% python3 -q
>>> import numpy as np
>>> import numpy.linalg as la
>>> np.set_printoptions(suppress=True, linewidth=140)
>>> out = np.array([[-3, 1, 1, -1, 0],
...     [3, -3, -3, -1, 2],
...     [-2, 1, 1, -3, 0],
...     [1, 2, -1, 1, -1],
...     [-1, -2, 0, 0, 0]])
>>> basis = np.array([[1]])
>>> M = np.block([[out, np.zeros((5, 1))], [np.zeros((1, 5)), basis]])
>>> M
array([[-3.,  1.,  1., -1.,  0.,  0.],
       [ 3., -3., -3., -1.,  2.,  0.],
       [-2.,  1.,  1., -3.,  0.,  0.],
       [ 1.,  2., -1.,  1., -1.,  0.],
       [-1., -2.,  0.,  0.,  0.,  0.],
       [ 0.,  0.,  0.,  0.,  0.,  1.]])
>>> def softmax(z):
...     e = np.exp(z - z.max(axis=-1, keepdims=True))
...     return e / e.sum(axis=-1, keepdims=True)
... 
>>> np.round(softmax(10 * M[3]), 2) + 0
array([0., 1., 0., 0., 0., 0.])
>>> S = M @ M.T / np.sqrt(6)
>>> softmax(S).round(6).argmax(axis=1)
array([0, 1, 2, 3, 4, 5])
>>> np.round(softmax(S)[3] @ M, 2)
array([ 0.91,  1.84, -0.95,  0.89, -0.91,  0.04])
>>> M.reshape(-1, 2)
array([[-3.,  1.],
       [ 1., -1.],
       [ 0.,  0.],
       [ 3., -3.],
       [-3., -1.],
       [ 2.,  0.],
       [-2.,  1.],
       [ 1., -3.],
       [ 0.,  0.],
       [ 1.,  2.],
       [-1.,  1.],
       [-1.,  0.],
       [-1., -2.],
       [ 0.,  0.],
       [ 0.,  0.],
       [ 0.,  0.],
       [ 0.,  0.],
       [ 0.,  1.]])
>>> M.reshape(2, -1)
array([[-3.,  1.,  1., -1.,  0.,  0.,  3., -3., -3., -1.,  2.,  0., -2.,  1.,  1., -3.,  0.,  0.],
       [ 1.,  2., -1.,  1., -1.,  0., -1., -2.,  0.,  0.,  0.,  0.,  0.,  0.,  0.,  0.,  0.,  1.]])
>>> T = M.reshape(6, 2, -1)
>>> np.swapaxes(T, 1, 2)[1]
array([[ 3., -1.],
       [-3.,  2.],
       [-3.,  0.]])
>>> rng = np.random.default_rng(6030)
>>> z = rng.permutation(6)
>>> out = M[:, z] * rng.choice([-1, 1], 6)
>>> out
array([[-1., -0.,  1.,  3., -0.,  1.],
       [-1., -0., -3., -3., -2., -3.],
       [-3., -0.,  1.,  2., -0.,  1.],
       [ 1., -0.,  2., -1.,  1., -1.],
       [ 0., -0., -2.,  1., -0.,  0.],
       [ 0., -1.,  0., -0., -0.,  0.]])
>>> U, _, vt = la.svd(M.T @ out)
>>> np.round(la.lstsq(M, out)[0], 2) + 0
array([[ 0.,  0.,  0., -1.,  0.,  0.],
       [ 0.,  0.,  1.,  0.,  0.,  0.],
       [ 0.,  0.,  0.,  0.,  0.,  1.],
       [ 1.,  0.,  0.,  0.,  0.,  0.],
       [ 0.,  0.,  0.,  0., -1.,  0.],
       [ 0., -1.,  0.,  0.,  0.,  0.]])
>>> np.round(U @ vt, 2) + 0
array([[ 0.,  0.,  0., -1.,  0.,  0.],
       [ 0.,  0.,  1.,  0.,  0.,  0.],
       [ 0.,  0.,  0.,  0.,  0.,  1.],
       [ 1.,  0.,  0.,  0.,  0.,  0.],
       [ 0.,  0.,  0.,  0., -1.,  0.],
       [ 0., -1.,  0.,  0.,  0.,  0.]])
>>> W = np.array([[2, 2, 0, 0, 2],
...     [2, 1, 1, 1, 1],
...     [2, 0, 0, 0, 0],
...     [1, 1, 0, 0, 2],
...     [1, 0, 1, 0, 0],
...     [1, 2, 2, 1, 1]])
>>> c = np.array([-1, 2, 1, -1, 0])
>>> hid = np.maximum(out @ W + c, 0)
>>> la.matrix_rank(hid)
np.int64(4)
>>> hid
array([[3., 5., 3., 0., 5.],
       [0., 0., 0., 0., 0.],
       [0., 0., 3., 0., 0.],
       [4., 1., 0., 0., 0.],
       [0., 3., 1., 0., 2.],
       [0., 1., 0., 0., 0.]])
>>> basis = np.array([[4, -2, -4], [-9, -2, -2], [3, 7, -1], [-3, 5, 0], [-9, -4, -1]])
>>> W @ basis
array([[-28, -16, -14],
       [-10,   2, -12],
       [  8,  -4,  -8],
       [-23, -12,  -8],
       [  7,   5,  -5],
       [-20,   9, -11]])
>>> U, sig, vt = la.svd(hid)
>>> vecs = vt[:(sig > 1e-8).sum()]
>>> x = hid[0] + -1 * hid[4] + rng.integers(2) * np.eye(5)[0]
>>> x
array([4., 2., 2., 0., 3.])
>>> np.allclose(vecs.T @ vecs @ x, x)
True
>>> np.round(vecs.T @ vecs, 2) + 0
array([[1., 0., 0., 0., 0.],
       [0., 1., 0., 0., 0.],
       [0., 0., 1., 0., 0.],
       [0., 0., 0., 0., 0.],
       [0., 0., 0., 0., 1.]])
>>> la.matrix_rank(np.vstack([hid, x]))
np.int64(4)
>>> np.round(np.diag(vecs.T @ vecs), 2)
array([1., 1., 1., 0., 1.])
>>> round(la.norm(x - vecs.T @ vecs @ x), 2)
np.float64(0.0)
>>> mat = np.array([[-2, -5, -4, 8, -6, 7, -2, -7],
...     [-5, 7, -4, 8, 2, 9, -3, 5],
...     [-1, 1, 4, 8, -3, 1, 2, 6],
...     [-9, -6, -3, 3, 4, 4, -8, 8],
...     [-9, 7, -8, 3, -18, 5, 1, -5],
...     [2, 9, 0, 5, -2, 4, 0, 1],
...     [1, 2, 0, -8, -4, 8, -14, 4],
...     [3, -8, -9, 7, -1, -9, -7, -18]])
>>> U, sig, vt = la.svd(mat)
>>> np.argmax(sig[:-1] / (sig[1:] + 1e-6)) + 1
np.int64(7)
>>> sig.round(2)
array([29.34, 28.27, 20.58, 17.75, 12.26,  8.92,  6.83,  0.04])
>>> out = U[:, :7] @ np.diag(sig[:7]) @ vt[:7]
>>> out.round(2) + 0
array([[ -2.  ,  -5.  ,  -4.  ,   8.  ,  -6.  ,   7.  ,  -2.  ,  -7.  ],
       [ -5.01,   7.  ,  -3.99,   8.  ,   2.  ,   9.  ,  -3.  ,   4.99],
       [ -1.01,   1.  ,   4.01,   8.  ,  -3.  ,   1.  ,   2.  ,   6.  ],
       [ -8.99,  -6.  ,  -3.01,   3.  ,   4.  ,   4.  ,  -8.  ,   8.01],
       [ -9.  ,   7.  ,  -8.  ,   3.  , -18.  ,   5.  ,   1.  ,  -5.  ],
       [  2.01,   8.99,  -0.02,   5.  ,  -2.  ,   4.  ,   0.01,   1.01],
       [  1.  ,   2.  ,   0.  ,  -8.  ,  -4.  ,   8.  , -14.  ,   4.  ],
       [  3.  ,  -8.  ,  -9.  ,   7.  ,  -1.  ,  -9.  ,  -7.  , -18.  ]])
>>> la.matrix_rank(out)
np.int64(7)
>>> r0 = np.array([2, 4, -3, 2, -1, -1, 1, -2])
>>> out = mat + np.outer(r0, np.eye(8)[4])
>>> la.matrix_rank(la.inv(out) - la.inv(mat), tol=1e-8)
np.int64(1)
>>> out
array([[ -2.,  -5.,  -4.,   8.,  -4.,   7.,  -2.,  -7.],
       [ -5.,   7.,  -4.,   8.,   6.,   9.,  -3.,   5.],
       [ -1.,   1.,   4.,   8.,  -6.,   1.,   2.,   6.],
       [ -9.,  -6.,  -3.,   3.,   6.,   4.,  -8.,   8.],
       [ -9.,   7.,  -8.,   3., -19.,   5.,   1.,  -5.],
       [  2.,   9.,   0.,   5.,  -3.,   4.,   0.,   1.],
       [  1.,   2.,   0.,  -8.,  -3.,   8., -14.,   4.],
       [  3.,  -8.,  -9.,   7.,  -3.,  -9.,  -7., -18.]])
>>> X = np.load("case19.npy")
>>> X
array([[-9,  5,  5,  5],
       [ 5, -9,  5,  5],
       [ 5,  5, -9,  5],
       [ 5,  5,  5, -9]])
>>> # equal to its transpose
>>> ev, vecs = la.eigh(X)
>>> np.round(la.eigvalsh(X + 3 * np.eye(4)), 2)
array([-11., -11., -11.,   9.])
>>> np.round(np.abs(vecs[:, -1]), 2)
array([0.5, 0.5, 0.5, 0.5])
>>> np.round(vecs @ np.diag(ev) @ vecs.T, 2)
array([[-9.,  5.,  5.,  5.],
       [ 5., -9.,  5.,  5.],
       [ 5.,  5., -9.,  5.],
       [ 5.,  5.,  5., -9.]])
>>> np.round(la.svd(X, compute_uv=False), 2)
array([14., 14., 14.,  6.])
>>> np.round(vecs.T @ X @ vecs, 2) + 0
array([[-14.,   0.,   0.,   0.],
       [  0., -14.,   0.,   0.],
       [  0.,   0., -14.,   0.],
       [  0.,   0.,   0.,   6.]])
>>> Q, vecs = la.qr(X[:, :3])[0], la.qr(X[:, 3:])[0]
>>> sig = la.svd(Q.T @ vecs, compute_uv=False)
>>> np.round(la.norm(Q @ Q.T - vecs @ vecs.T, 2), 2)
np.float64(1.0)
>>> sig.round(2)
array([0.64])
>>> ev, vecs = la.eigh(X)
>>> x = np.array([2, -2, 2, -3])
>>> x @ X @ x
np.int64(-289)
>>> round(float(x @ X @ x / (x @ x)), 2), ev[0], round(ev[-1], 2)
(-13.76, np.float64(-14.0), np.float64(6.0))
>>> E = np.array([[0.0, 0.5, 0.4, 0.2, -0.6, 0.6],
...     [0.6, -0.1, 1.3, -0.2, 1.8, 0.4],
...     [0.6, -0.6, 0.4, 0.1, 0.3, -1.7],
...     [0.65, -0.14, 1.28, -0.25, 1.72, 0.41]])
>>> out = np.array([[2, -2], [2, -3], [-3, 2], [0, -1], [2, -3], [1, -2]])
>>> la.matrix_rank(E @ out)
np.int64(2)
>>> la.matrix_rank(np.vstack([E, out.T]))
np.int64(6)
>>> np.round(np.einsum("ik,kj->ji", E, out), 2)
array([[-0.8 ,  1.1 , -2.3 ,  1.03],
       [-0.3 , -4.3 ,  3.8 , -4.05]])
>>> np.round(E @ out, 2)
array([[-0.8 , -0.3 ],
       [ 1.1 , -4.3 ],
       [-2.3 ,  3.8 ],
       [ 1.03, -4.05]])
>>> np.round(out.T @ E.T, 2)
array([[-0.8 ,  1.1 , -2.3 ,  1.03],
       [-0.3 , -4.3 ,  3.8 , -4.05]])
>>> U, sig, vt = la.svd(E)
>>> np.argmax(sig[:-1] / (sig[1:] + 1e-6)) + 1
np.int64(3)
>>> out = U[:, :3] @ np.diag(sig[:3]) @ vt[:3]
>>> la.matrix_rank(E, rtol=0.05)
np.int64(3)
>>> T = np.stack([mat, 5 * mat, mat[::-1]])
>>> T.sum(axis=0)
array([[  -9,  -38,  -33,   55,  -37,   33,  -19,  -60],
       [ -29,   44,  -24,   40,    8,   62,  -32,   34],
       [  -4,   15,   24,   53,  -20,   10,   12,   37],
       [ -63,  -29,  -26,   21,    6,   29,  -47,   43],
       [ -63,   36,  -51,   21, -104,   34,   -2,  -22],
       [  11,   55,    4,   38,  -15,   25,    2,   12],
       [   1,   19,   -4,  -40,  -22,   57,  -87,   29],
       [  16,  -53,  -58,   50,  -12,  -47,  -44, -115]])
>>> (T @ mat.T).shape
(3, 8, 8)
>>> np.einsum("bij,cij->bc", T, T)
array([[ 2675, 13375,   630],
       [13375, 66875,  3150],
       [  630,  3150,  2675]])
>>> la.matrix_rank(T)
array([8, 8, 8])
>>> la.matrix_rank(T.reshape(3, -1))
np.int64(2)
>>> [round(float(x), 2) for x in la.svd(E, compute_uv=False)[:3]]
[3.32, 2.04, 0.79]
>>> np.argsort(-la.norm(E, axis=0).round(6), kind="stable")[:3]
array([4, 2, 5])
>>> la.cond(E) > 100
np.False_
>>> t = np.radians(60)
>>> R = np.eye(6)
>>> R[2, 2] = R[3, 3] = np.cos(t)
>>> R[2, 3], R[3, 2] = -np.sin(t), np.sin(t)
>>> R.round(2)
array([[ 1.  ,  0.  ,  0.  ,  0.  ,  0.  ,  0.  ],
       [ 0.  ,  1.  ,  0.  ,  0.  ,  0.  ,  0.  ],
       [ 0.  ,  0.  ,  0.5 , -0.87,  0.  ,  0.  ],
       [ 0.  ,  0.  ,  0.87,  0.5 ,  0.  ,  0.  ],
       [ 0.  ,  0.  ,  0.  ,  0.  ,  1.  ,  0.  ],
       [ 0.  ,  0.  ,  0.  ,  0.  ,  0.  ,  1.  ]])
>>> out = E @ R.T
>>> np.round(np.abs(out - E).max(axis=0), 2)
array([0.  , 0.  , 0.48, 1.23, 0.  , 0.  ])
>>> np.allclose(la.norm(E, axis=1), la.norm(out, axis=1))
True
>>> np.round(la.svd(E, compute_uv=False), 2), np.round(la.svd(out, compute_uv=False), 2)
(array([3.32, 2.04, 0.79, 0.07]), array([3.32, 2.04, 0.79, 0.07]))
>>> out.round(2)
array([[ 0.  ,  0.5 ,  0.03,  0.45, -0.6 ,  0.6 ],
       [ 0.6 , -0.1 ,  0.82,  1.03,  1.8 ,  0.4 ],
       [ 0.6 , -0.6 ,  0.11,  0.4 ,  0.3 , -1.7 ],
       [ 0.65, -0.14,  0.86,  0.98,  1.72,  0.41]])
>>> arr = np.loadtxt("test7.csv", delimiter=",")
>>> arr
array([[-0.12,  0.41,  0.1 ,  0.33],
       [ 0.36,  0.47, -1.11, -4.11],
       [-0.14,  1.29, -0.45, -2.06],
       [-0.32,  1.18, -0.33, -0.83],
       [ 0.07,  0.94, -1.18, -3.96],
       [-0.01,  0.42, -0.33, -1.26],
       [-0.33,  1.79, -0.71, -2.29],
       [ 0.03, -1.02,  0.77,  2.56],
       [-0.04,  0.04,  0.18,  0.46],
       [-0.26,  0.3 ,  0.13,  0.76],
       [ 0.1 , -0.51, -0.01,  0.17],
       [ 0.2 , -0.78,  0.19,  0.63],
       [ 0.21, -0.52, -0.34, -0.98],
       [ 0.03,  1.03, -1.08, -3.52]])
>>> C2 = np.cov(arr, rowvar=False)
>>> np.round(la.eigvalsh(C2)[::-1], 2) + 0
array([4.63, 0.39, 0.01, 0.  ])
>>> np.round(arr.std(axis=0), 2)
array([0.2 , 0.81, 0.55, 1.92])
>>> np.round(np.corrcoef(arr[:, 2], arr[:, 1])[0, 1], 2)
np.float64(-0.68)
>>> np.argwhere(np.triu(np.abs(np.corrcoef(arr.T)) > 0.8, 1))
array([[2, 3]])
>>> d = la.norm(arr[:, None] - arr[None], axis=-1)
>>> d[:5, :5].round(2)
array([[0.  , 4.63, 2.61, 1.47, 4.51],
       [4.63, 0.  , 2.36, 3.51, 0.58],
       [2.61, 2.36, 0.  , 1.25, 2.08],
       [1.47, 3.51, 1.25, 0.  , 3.28],
       [4.51, 0.58, 2.08, 3.28, 0.  ]])
>>> d[0].round(6).argsort(kind="stable")[:4]
array([ 0,  8,  9, 10])
>>> np.round(la.norm(arr - arr.mean(axis=0), axis=1), 2)
array([1.4 , 3.23, 1.42, 0.89, 3.14, 0.26, 1.99, 3.97, 1.58, 1.84, 1.5 , 2.07, 0.91, 2.72])
>>> d.shape
(14, 14)
>>> (d + 1e9 * np.eye(14)).round(6).argmin(axis=1)
array([ 8,  4,  6,  5, 13,  3,  2, 11,  0,  8, 11, 10,  5,  4])
>>> np.unravel_index(d.round(6).argmax(), d.shape)
(np.int64(1), np.int64(7))
>>> W0 = np.load("data.npy")
>>> W0
array([[ 3., -2.,  1., -2.],
       [-2.,  6., -2.,  4.],
       [ 1., -2.,  3., -2.],
       [-2.,  4., -2.,  6.]])
>>> # equal to its transpose
>>> ev, vecs = la.eigh(W0)
>>> x = np.array([2, 1, 2, 0])
>>> np.abs(W0).sum(axis=1).max(), round(float(np.abs(ev).max()), 2)
(np.float64(14.0), 12.0)
>>> np.round(vecs * np.abs(ev) @ vecs.T, 2)
array([[ 3., -2.,  1., -2.],
       [-2.,  6., -2.,  4.],
       [ 1., -2.,  3., -2.],
       [-2.,  4., -2.,  6.]])
>>> round(x @ W0 @ x / (x @ x), 2), round(float(ev[0]), 2), np.round(ev[-1], 2)
(np.float64(2.44), 2.0, np.float64(12.0))
>>> out = mat / la.norm(mat, axis=1, keepdims=True)
>>> C2 = out @ out.T
>>> np.argwhere(np.triu(np.abs(C2) > 0.95, 1))
array([], shape=(0, 2), dtype=int64)
>>> ev, vecs = la.eig(W0)
>>> np.round(np.sort(la.eigvals(la.inv(W0))), 2)
array([0.08, 0.5 , 0.5 , 0.5 ])
>>> np.round(np.sort(la.eigvals(W0.T)), 2)
array([ 2.,  2.,  2., 12.])
>>> Lm = la.cholesky(W0)
>>> np.round(W0 / np.sqrt(np.outer(np.diag(W0), np.diag(W0))), 2)
array([[ 1.  , -0.47,  0.33, -0.47],
       [-0.47,  1.  , -0.47,  0.67],
       [ 0.33, -0.47,  1.  , -0.47],
       [-0.47,  0.67, -0.47,  1.  ]])
>>> np.round(np.prod(np.diag(Lm)) ** 2, 2), round(float(la.det(W0)), 2)
(np.float64(96.0), 96.0)
